% ipython --no-banner

In [1]: import numpy as np

In [2]: np.set_printoptions(suppress=True, linewidth=200)

In [3]: rd = lambda a: np.round(a, 1) + 0

In [4]: J = np.array([[-5, 4, 4, 1], [0, -3, 2, 3], [0, 0, 2, 5], [0, 0, 0, 5]])

In [5]: J
Out[5]: 
array([[-5,  4,  4,  1],
       [ 0, -3,  2,  3],
       [ 0,  0,  2,  5],
       [ 0,  0,  0,  5]])

In [6]: ev, vecs = np.linalg.eig(J)

In [7]: rd(np.sort(np.linalg.eigvals(J @ J)))
Out[7]: array([ 4.,  9., 25., 25.])

In [8]: rd(np.sort(np.linalg.eigvals(J.T)))
Out[8]: array([-5., -3.,  2.,  5.])

In [9]: J @ J
Out[9]: 
array([[ 25, -32,  -4,  32],
       [  0,   9,  -2,  16],
       [  0,   0,   4,  35],
       [  0,   0,   0,  25]])

In [10]: u = np.array([3, 3, 0, 2])

In [11]: M2 = J + np.outer(u, np.eye(4)[3])

In [12]: np.linalg.matrix_rank(np.linalg.inv(M2) - np.linalg.inv(J), tol=1e-8)
Out[12]: np.int64(1)

In [13]: W0 = np.load("data.npy")

In [14]: rd(W0)
Out[14]: 
array([[ 1. ,  0. ,  0. ,  0. ],
       [ 0. ,  0.3,  0. ,  1. ],
       [ 0. ,  0. ,  1. ,  0. ],
       [ 0. , -1. ,  0. ,  0.3]])

In [15]: W0[:, 0] @ W0[:, 3]
Out[15]: np.float64(0.0)

In [16]: rd(W0 @ W0.T)
Out[16]: 
array([[1., 0., 0., 0.],
       [0., 1., 0., 0.],
       [0., 0., 1., 0.],
       [0., 0., 0., 1.]])

In [17]: rd(W0.T @ W0)
Out[17]: 
array([[1., 0., 0., 0.],
       [0., 1., 0., 0.],
       [0., 0., 1., 0.],
       [0., 0., 0., 1.]])
